In [1]: import numpy as np

In [2]: from numpy import linalg as LA

In [3]: np.set_printoptions(precision=1, suppress=True, linewidth=100)

In [4]: A = np.loadtxt("mat.csv", delimiter=",")

In [5]: A
Out[5]: 
array([[-1.8,  0.5,  0.6, -1.1,  0.3, -0.7],
       [ 1.3,  3.5,  0.6,  0.6,  2. ,  0. ],
       [-1.4,  2. , -1.4,  0.6, -0.4,  0.6],
       [ 0.2, -1. , -0.1,  1.1, -0.3,  0.4],
       [-0.3,  5.5,  3. , -1.9, -0.7,  1.8]])

In [6]: u = np.array([3, -1, 1])

In [7]: np.polyval(u, A[3])
Out[7]: array([0.9, 5. , 1.1, 3.5, 1.6, 1.1])

In [8]: m1 = np.array([[0, -5, 0, 5, 5],
   ...:     [0, 0, 0, 2, -4],
   ...:     [0, 0, 0, -3, 2],
   ...:     [0, 0, 0, 0, 4],
   ...:     [0, 0, 0, 0, 0]])

In [9]: U, s, Vt = LA.svd(m1)

In [10]: np.argmax(s[:-1] / (s[1:] + 1e-6)) + 1
Out[10]: np.int64(3)

In [11]: Y = U[:, :3] @ np.diag(s[:3]) @ Vt[:3]

In [12]: Y.round(1) + 0
Out[12]: 
array([[ 0., -5.,  0.,  5.,  5.],
       [ 0.,  0.,  0.,  2., -4.],
       [ 0.,  0.,  0., -3.,  2.],
       [ 0.,  0.,  0.,  0.,  4.],
       [ 0.,  0.,  0.,  0.,  0.]])

In [13]: round(LA.norm(m1 - Y, 2), 1), round(s[3], 1)
Out[13]: (np.float64(0.0), np.float64(0.0))

In [14]: round(float(LA.norm(m1 - Y) / LA.norm(m1)), 1)
Out[14]: 0.0

In [15]: LA.matrix_rank(Y)
Out[15]: np.int64(3)

In [16]: assert m1 == m1.T
Traceback (most recent call last):
  Cell In[16], line 1
    assert m1 == m1.T
ValueError: The truth value of an array with more than one element is ambiguous. Use a.any() or a.all()


In [17]: round(np.abs(LA.eigvals(m1)).max(), 1)
Out[17]: np.float64(0.0)

In [18]: np.allclose(m1 @ m1.T, m1.T @ m1)
Out[18]: False

In [19]: (m1 + m1.T) / 2
Out[19]: 
array([[ 0. , -2.5,  0. ,  2.5,  2.5],
       [-2.5,  0. ,  0. ,  1. , -2. ],
       [ 0. ,  0. ,  0. , -1.5,  1. ],
       [ 2.5,  1. , -1.5,  0. ,  2. ],
       [ 2.5, -2. ,  1. ,  2. ,  0. ]])

In [20]: np.trace(m1)
Out[20]: np.int64(0)

In [21]: np.sort(np.abs(LA.eigvals(m1)))
Out[21]: array([0., 0., 0., 0., 0.])

In [22]: rk = LA.matrix_rank(m1)

In [23]: rk
Out[23]: np.int64(3)

In [24]: null = LA.svd(m1)[2][rk:].T

In [25]: np.round(m1 @ null, 1) + 0
Out[25]: 
array([[0., 0.],
       [0., 0.],
       [0., 0.],
       [0., 0.],
       [0., 0.]])

In [26]: [int(LA.matrix_rank(np.delete(m1, i, axis=0))) for i in range(5)]
Out[26]: [2, 3, 3, 3, 3]

In [27]: null.shape
Out[27]: (5, 2)

In [28]: np.allclose(m1 @ null, 0)
Out[28]: True

In [29]: np.allclose(m1[:-1].T @ LA.lstsq(m1[:-1].T, m1[-1])[0], m1[-1])
Out[29]: True

In [30]: E = np.loadtxt("case11.csv", delimiter=",")

In [31]: E
Out[31]: 
array([[ 1.8, -1. ,  0.4, -0.8,  1.6, -0.8, -0.9,  0.6, -0.9, -0.6, -0.9],
       [ 0.4, -1.2,  1.8, -0.9, -0.5,  0.1, -0.2, -0.5,  0. , -0.1, -3. ],
       [ 0.1, -1.1,  0.9, -0.2,  0. , -1.2,  0.3,  1. , -0.9,  0. , -1.2],
       [ 0.2, -1.1,  0.9, -0.3, -0.1, -1.3,  0.4,  1. , -0.8, -0.2, -1. ]])

In [32]: Y = E / np.sqrt((E ** 2).mean(axis=1, keepdims=True))

In [33]: LA.matrix_rank(E - E.mean(axis=1, keepdims=True))
Out[33]: np.int64(4)

In [34]: LA.matrix_rank(Y) == LA.matrix_rank(E)
Out[34]: np.True_

In [35]: Y[0]
Out[35]: array([ 1.8, -1. ,  0.4, -0.8,  1.6, -0.8, -0.9,  0.6, -0.9, -0.6, -0.9])

In [36]: LA.norm(Y, axis=1)
Out[36]: array([3.3, 3.3, 3.3, 3.3])

In [37]: np.round(E - E.mean(axis=1, keepdims=True), 1) + 0
Out[37]: 
array([[ 1.9, -0.9,  0.5, -0.7,  1.7, -0.7, -0.8,  0.7, -0.8, -0.5, -0.8],
       [ 0.8, -0.8,  2.2, -0.5, -0.1,  0.5,  0.2, -0.1,  0.4,  0.3, -2.6],
       [ 0.3, -0.9,  1.1,  0. ,  0.2, -1. ,  0.5,  1.2, -0.7,  0.2, -1. ],
       [ 0.4, -0.9,  1.1, -0.1,  0.1, -1.1,  0.6,  1.2, -0.6,  0. , -0.8]])

In [38]: t = np.radians(36)

In [39]: R = np.eye(11)

In [40]: R[9, 9] = R[0, 0] = np.cos(t)

In [41]: R[9, 0], R[0, 9] = -np.sin(t), np.sin(t)

In [42]: R
Out[42]: 
array([[ 0.8,  0. ,  0. ,  0. ,  0. ,  0. ,  0. ,  0. ,  0. ,  0.6,  0. ],
       [ 0. ,  1. ,  0. ,  0. ,  0. ,  0. ,  0. ,  0. ,  0. ,  0. ,  0. ],
       [ 0. ,  0. ,  1. ,  0. ,  0. ,  0. ,  0. ,  0. ,  0. ,  0. ,  0. ],
       [ 0. ,  0. ,  0. ,  1. ,  0. ,  0. ,  0. ,  0. ,  0. ,  0. ,  0. ],
       [ 0. ,  0. ,  0. ,  0. ,  1. ,  0. ,  0. ,  0. ,  0. ,  0. ,  0. ],
       [ 0. ,  0. ,  0. ,  0. ,  0. ,  1. ,  0. ,  0. ,  0. ,  0. ,  0. ],
       [ 0. ,  0. ,  0. ,  0. ,  0. ,  0. ,  1. ,  0. ,  0. ,  0. ,  0. ],
       [ 0. ,  0. ,  0. ,  0. ,  0. ,  0. ,  0. ,  1. ,  0. ,  0. ,  0. ],
       [ 0. ,  0. ,  0. ,  0. ,  0. ,  0. ,  0. ,  0. ,  1. ,  0. ,  0. ],
       [-0.6,  0. ,  0. ,  0. ,  0. ,  0. ,  0. ,  0. ,  0. ,  0.8,  0. ],
       [ 0. ,  0. ,  0. ,  0. ,  0. ,  0. ,  0. ,  0. ,  0. ,  0. ,  1. ]])

In [43]: Y = E @ R.T

In [44]: LA.svd(E, compute_uv=False), LA.svd(Y, compute_uv=False)
Out[44]: (array([5.2, 2.8, 2.2, 0.3]), array([5.2, 2.8, 2.2, 0.3]))

In [45]: np.allclose(LA.norm(E, axis=1), LA.norm(Y, axis=1))
Out[45]: True

In [46]: Y.round(1) + 0
Out[46]: 
array([[ 1.1, -1. ,  0.4, -0.8,  1.6, -0.8, -0.9,  0.6, -0.9, -1.5, -0.9],
       [ 0.3, -1.2,  1.8, -0.9, -0.5,  0.1, -0.2, -0.5,  0. , -0.3, -3. ],
       [ 0.1, -1.1,  0.9, -0.2,  0. , -1.2,  0.3,  1. , -0.9, -0.1, -1.2],
       [ 0. , -1.1,  0.9, -0.3, -0.1, -1.3,  0.4,  1. , -0.8, -0.3, -1. ]])

In [47]: np.allclose(E @ E.T, Y @ Y.T)
Out[47]: True

In [48]: np.unravel_index(np.abs(m1).argmax(), m1.shape)
Out[48]: (np.int64(0), np.int64(1))

In [49]: np.round(LA.svd(m1, compute_uv=False), 1) + 0
Out[49]: array([9.2, 6.1, 1.5, 0. , 0. ])

In [50]: np.count_nonzero(m1)
Out[50]: np.int64(8)

In [51]: np.abs(m1).max()
Out[51]: np.int64(5)

In [52]: m1[:, 5]
Traceback (most recent call last):
  Cell In[52], line 1
    m1[:, 5]
IndexError: index 5 is out of bounds for axis 1 with size 5


In [53]: m1.sum(axis=1)
Out[53]: array([ 5, -2, -1,  4,  0])

In [54]: Y = np.array([[-3, -3],
    ...:     [-3, 0],
    ...:     [0, 1],
    ...:     [-2, -2],
    ...:     [3, 3],
    ...:     [1, 3],
    ...:     [-1, 1],
    ...:     [3, -1],
    ...:     [3, -3],
    ...:     [-1, -2],
    ...:     [1, 2]])

In [55]: E @ Y
Out[55]: 
array([[ 2.9, -0.4],
       [-1.4, -4.3],
       [ 1. , -3. ],
       [ 1.1, -3.1]])

In [56]: np.einsum("ik,kj->ij", E, Y)
Out[56]: 
array([[ 2.9, -0.4],
       [-1.4, -4.3],
       [ 1. , -3. ],
       [ 1.1, -3.1]])

In [57]: LA.matrix_rank(E @ Y)
Out[57]: np.int64(2)

In [58]: LA.matrix_rank(np.vstack([E, Y.T]))
Out[58]: np.int64(6)

In [59]: np.vstack([E, Y.T]).shape
Out[59]: (6, 11)

In [60]: U, s, Vt = LA.svd(E, full_matrices=False)

In [61]: (s > 1e-8).sum()
Out[61]: np.int64(4)

In [62]: np.abs(U[:, 0]).round(6).argmax()
Out[62]: np.int64(1)

In [63]: np.round(U.T @ U, 1) + 0
Out[63]: 
array([[1., 0., 0., 0.],
       [0., 1., 0., 0.],
       [0., 0., 1., 0.],
       [0., 0., 0., 1.]])

In [64]: np.round(Vt @ Vt.T, 1) + 0
Out[64]: 
array([[1., 0., 0., 0.],
       [0., 1., 0., 0.],
       [0., 0., 1., 0.],
       [0., 0., 0., 1.]])

In [65]: np.round(U.T @ E @ Vt.T, 1) + 0
Out[65]: 
array([[5.2, 0. , 0. , 0. ],
       [0. , 2.8, 0. , 0. ],
       [0. , 0. , 2.2, 0. ],
       [0. , 0. , 0. , 0.3]])

In [66]: np.allclose(U * s @ Vt, E)
Out[66]: True

In [67]: arr = np.load("m.npy")

In [68]: arr
Out[68]: 
array([[-4.8, -3.3,  0. ,  1.4,  0.8, -4.2, -2.4, -6.3, -5. ,  1.3],
       [ 6.2,  2.4,  8. ,  4. , -2. ,  1.1,  1. , -2.9, -1.1,  0.9],
       [ 7.9, -4.2,  6.8, -3.2, -1.4,  7.2,  8.1,  6.4,  4.7, -5.2],
       [-3. ,  3.1,  0. , -0.8,  1.7, -4.2,  4.3, -4.9, -3.4, -0.4],
       [-0.9,  1.1, -1.8,  3.1, -2.6, -4.1, -2.1, -2.3,  0.8, -1.5],
       [ 5.7, -3.7,  2.6,  2.7, -1.8,  1.1,  4. ,  0. , -1.2,  0.7],
       [ 0.5, -1.1,  5. , -4.2, -5.1,  1.4, -3.3, -2.6, -4. , -3.3],
       [-4.6, -0.6, -2.7,  7.6, -0.5,  0.4, -5.8,  1.3, -2.8,  2.6],
       [-0.6,  0. ,  0. ,  3.9, -2.8, -1.5, -3.4, -7.6, -1.9,  1.1],
       [ 0. , -4.7, -1.6,  7. ,  4.8,  0.8, -7.8,  4.3,  6.9,  2.8],
       [-1.9,  2.5, -0.7, -1. ,  5.5, -6. , -1.6, -1.5,  0. ,  3.8],
       [-3.4,  2.9, -1. ,  4.8, -2.6,  0.2,  2.3, -2.8, -5.5,  3.1],
       [-1.2, -1.1, -0.8, -1.9, -2.6, -1.8,  0.1, -4.1, -3.5, -2.6],
       [ 8.2, -9.1,  9.3,  1.2, -1.1,  5.6, -9.4,  4.6, -3.6, -4.1],
       [ 0.1,  3.8, -1.8, -1.6, -0.8,  1.8,  3. ,  0.6, -0.6,  8.9],
       [ 0. , -0.7,  0.3, -2.9, -6.4,  2.4,  4. , -1.3,  0.9, -1.2],
       [ 2.9,  2. , -1.5, -3.5,  8.3, -0.1,  0.2,  2. , -0.1, -2.2],
       [ 1.8,  0.1,  0.7, -6.9, -1.8,  0. ,  1.5,  1. ,  0. ,  1.7],
       [ 4.6,  3.7, -2.9, -3.4, -0.6, -2.9, -0.3, -1.7, -3.5, -4.2],
       [-1.4, -2.5, -9. , -0.2, -4. , -7.2, -4.8, -0.4, -4. ,  0.5],
       [-5.2,  4.9, -7.8,  3.5, -4.6, -8.4,  0.2, -6.2,  0.9, -4.4],
       [-1.3, -2. , -3.6, -5. , -1.5, -2.2,  0.3, -0.7, -3.7, 11.6],
       [-0.9, -4.9, -0.5, -2.3, -5.1, -1.5,  3.2,  1.2, -3.4,  3.9],
       [-3.6,  0.3, -5.9,  3.6, -4.2,  1.8,  2.7, -8.6, -4.9,  2.6],
       [ 0. , -1.7,  5.4,  0.1,  1.4, -0.5,  4.3,  1.9,  0.8,  4.1],
       [-5.7,  7. , -6.5,  7.5, -3.3, -4.4,  2.5, -4.4,  1.5, -4. ],
       [-2. , -1.7, -2.9,  4.8,  0.5, -3.7, -1.1,  1.2, -1.4, -2.6],
       [ 0.9,  0.4,  0.9,  1.4,  1.5, -1.6, -1.4,  0.3, -4.4,  3.6],
       [-3. , -0.5, -0.9, -1.1, -2.5,  0.7,  0.7, -7. ,  1.7, -2.7],
       [ 5. ,  0. ,  3.2, -4.7, -6. ,  2.4, -1.6, -3.8,  0.5,  2. ],
       [ 2.2, -3.4, -2.9, -1.3, -1.9,  0.1,  0.7,  0.9, -3.1, -1.8],
       [ 3.1,  2.2,  4.8, -0.6, -1.2,  0. , -1.4, -2.8, -0.3, -4.4],
       [ 0.7, -4.4, -0.8, -4.9, -0.7,  3.3,  1.3,  0. , -4.2,  3.3],
       [-0.8, -3.2, -2. , -0.7, -4. ,  2.3, -8.9, -3.3, -4.2, -4.9],
       [-2.5, -0.2,  3. ,  3.8,  3.6,  1.7,  1.6,  1.9,  3. ,  6.8],
       [ 2.9, -3.8, -2.1,  2.6,  3. ,  1.7, -5.5,  4.4,  7.1,  0.7],
       [-6. , -3.3, -3.7,  0.8, -0.9,  3.4, -1.6, -3.5, -5.9, -5.4],
       [ 4.7, -2.9,  0.4,  0.2, -5.7,  2.4,  0. , -1.4,  2.3, -7.9],
       [ 0.8, -0.9, -3.7,  5.5,  0.8,  0.4,  6.3,  0.6, -2.1,  1. ],
       [-2.1, -1.5, -0.4, -2. ,  3.3,  1.6,  0.6,  2.6,  3. , -0.1],
       [-1.5, -0.9,  3.4,  3.3, -4.5, -2.1,  1.4, -6.8,  4.6,  1.2],
       [ 4.8, -1. ,  1.3, -3.5, -2.2, -0.4,  4.9, -1.3,  0.5, -4. ],
       [-4.7,  2.4,  1.4, -0.9,  0.6, -3.1,  1.7, -2. ,  3.3,  2. ],
       [-0.7, -4.3, -3.3,  1.4, -2.8,  2.8, -0.8,  0.6, -3.3,  6.7],
       [-1.5, -1.6, -1.6, -1.2, -0.5, -0.2, -4.7,  4.7, -1.7,  1.3]])

In [69]: blk = arr.reshape(45, 2, -1)

In [70]: np.einsum("ihd,jhd->hij", blk, blk).shape
Out[70]: (2, 45, 45)

In [71]: cov = np.cov(arr, rowvar=False)

In [72]: np.polyfit(arr[:, 6], arr[:, 3], 1)
Out[72]: array([-0.2,  0.3])

In [73]: LA.eigvalsh(cov)[::-1]
Out[73]: array([34.2, 20.2, 18. , 14.6, 10.3,  8.3,  6.3,  5. ,  3.5,  2.6])

In [74]: arr.std(axis=0)
Out[74]: array([3.5, 3. , 3.8, 3.5, 3.1, 3.1, 3.7, 3.5, 3.2, 4. ])

In [75]: cov
Out[75]: 
array([[12.8, -3.6,  8.2, -4.3, -0.4,  5.6,  0.7,  5.4,  2. , -3.2],
       [-3.6,  9.4, -2.9,  1.3,  0.4, -5.1,  3.7, -4.9,  0.6,  0.1],
       [ 8.2, -2.9, 14.5, -2.8,  0.5,  5.9,  1.2,  2.9,  2.6, -1.1],
       [-4.3,  1.3, -2.8, 12.7,  1.1, -2. , -2.5, -1.5,  1.4,  0.2],
       [-0.4,  0.4,  0.5,  1.1, 10. , -0.6, -1. ,  5. ,  2.5,  2.9],
       [ 5.6, -5.1,  5.9, -2. , -0.6,  9.9,  0.3,  4.4,  0.8, -0.7],
       [ 0.7,  3.7,  1.2, -2.5, -1. ,  0.3, 14.4, -1.3,  1.3,  1.5],
       [ 5.4, -4.9,  2.9, -1.5,  5. ,  4.4, -1.3, 12.4,  3.2,  2.1],
       [ 2. ,  0.6,  2.6,  1.4,  2.5,  0.8,  1.3,  3.2, 10.6, -0.9],
       [-3.2,  0.1, -1.1,  0.2,  2.9, -0.7,  1.5,  2.1, -0.9, 16.2]])

In [76]: np.argsort(-arr.std(axis=0).round(6), kind="stable")
Out[76]: array([9, 2, 6, 0, 3, 7, 8, 4, 5, 1])

In [77]: np.argwhere(np.triu(np.abs(np.corrcoef(arr.T)) > 0.8, 1))
Out[77]: array([], shape=(0, 2), dtype=int64)

In [78]: feats = np.loadtxt("sample9.csv", delimiter=",")

In [79]: feats
Out[79]: 
array([[ 6.,  2.,  4., -8., -5., -8.,  2., -3., -6.,  5.],
       [ 3., -6.,  9.,  2.,  3.,  7.,  2., -4., -3.,  7.],
       [ 2.,  6.,  8.,  8., -6.,  3., -4.,  4., -2., -4.],
       [ 6., -6.,  3., -5.,  3., -5., -5.,  5., -6.,  5.],
       [-8.,  1., -7., -8., -6., -3.,  3., -6.,  8., -2.],
       [-9., -9.,  7., -4., -7., -7.,  2., -2.,  9., -9.],
       [-2.,  8., -9.,  8., -6., -7., -6.,  5.,  2.,  2.],
       [ 5.,  4.,  8.,  4., -1., -2., -9., -5., -5.,  0.],
       [ 4., -9.,  3., -3.,  9.,  5.,  4., -8., -4.,  0.]])

In [80]: cov = feats.T @ feats

In [81]: np.diag(cov)
Out[81]: array([275., 355., 422., 326., 282., 283., 195., 220., 275., 204.])

In [82]: np.round(LA.eigvalsh(cov)[::-1], 1) + 0
Out[82]: array([939. , 762.2, 405.2, 383. , 169.1,  88.2,  62.3,  24. ,   3.9,   0. ])

In [83]: np.trace(cov), (feats ** 2).sum()
Out[83]: (np.float64(2837.0), np.float64(2837.0))
